>>> import numpy as np
>>> np.set_printoptions(suppress=True, linewidth=200)
>>> rd = lambda a: np.round(a, 2) + 0
>>> Q, _ = np.linalg.qr(np.array([[0.3, -0.3, 0.0], [-0.5, 0.7, -1.2], [-0.2, 0.3, 0.1]]))
>>> V, _ = np.linalg.qr(np.array([[1.8, -0.1, -1.1], [1.7, 0.6, -1.7], [1.1, -0.1, 0.6]]))
>>> sv = 10 * 0.5 ** np.arange(3)
>>> E = Q[:, :3] * sv @ V[:3]
>>> rd(E)
array([[ 6.08,  0.76,  2.18],
       [-3.74,  5.15, -5.49],
       [-2.  ,  3.77, -0.03]])
>>> other = np.array([[1, 0, 9], [8, 3, 3]])
>>> cent = np.kron(other, E)
>>> cent.shape
(6, 9)
>>> np.linalg.matrix_rank(cent)
np.int64(6)
>>> rd(np.linalg.norm(cent, 2)), rd(np.linalg.norm(other, 2) * np.linalg.norm(E, 2))
(np.float64(108.17), np.float64(108.17))
>>> rd((E - E.T) / 2)
array([[ 0.  ,  2.25,  2.09],
       [-2.25,  0.  , -4.63],
       [-2.09,  4.63,  0.  ]])
>>> rd((E + E.T) / 2)
array([[ 6.08, -1.49,  0.09],
       [-1.49,  5.15, -0.86],
       [ 0.09, -0.86, -0.03]])
>>> rd(np.sort(np.abs(np.linalg.eigvals(E))))
array([4.27, 5.41, 5.41])
>>> other = np.linalg.inv(E)
>>> rd(np.linalg.det(E) * np.linalg.det(other))
np.float64(1.0)
>>> np.allclose(other, E.T)
False
>>> (np.abs(other) > 1e-9).astype(int)
array([[1, 1, 1],
       [1, 1, 1],
       [1, 1, 1]])
>>> rd(np.linalg.det(E) * other)
array([[ 20.54,   8.25, -15.4 ],
       [ 10.89,   4.19,  25.25],
       [ -3.78, -24.45,  34.18]])
>>> rng = np.random.default_rng(829565)
>>> lab = rng.permutation(3)
>>> lab
array([1, 0, 2])
>>> other = E[lab][:, lab]
>>> rd(other)
array([[ 5.15, -3.74, -5.49],
       [ 0.76,  6.08,  2.18],
       [ 3.77, -2.  , -0.03]])
>>> rd(np.diag(other))
array([ 5.15,  6.08, -0.03])
>>> left, sv, Vh = np.linalg.svd(other, full_matrices=False)
>>> rd(np.sqrt((sv ** 2).sum())), rd(np.linalg.norm(other))
(np.float64(11.46), np.float64(11.46))
>>> rd(np.cumsum(sv ** 2) / np.sum(sv ** 2))
array([0.76, 0.95, 1.  ])
>>> rd(Vh @ Vh.T)
array([[1., 0., 0.],
       [0., 1., 0.],
       [0., 0., 1.]])
>>> rd(sv / sv[0])
array([1.  , 0.5 , 0.25])
>>> np.abs(left[:, 0]).round(6).argmax()
np.int64(0)
>>> left.shape, sv.shape, Vh.shape
((3, 3), (3,), (3, 3))
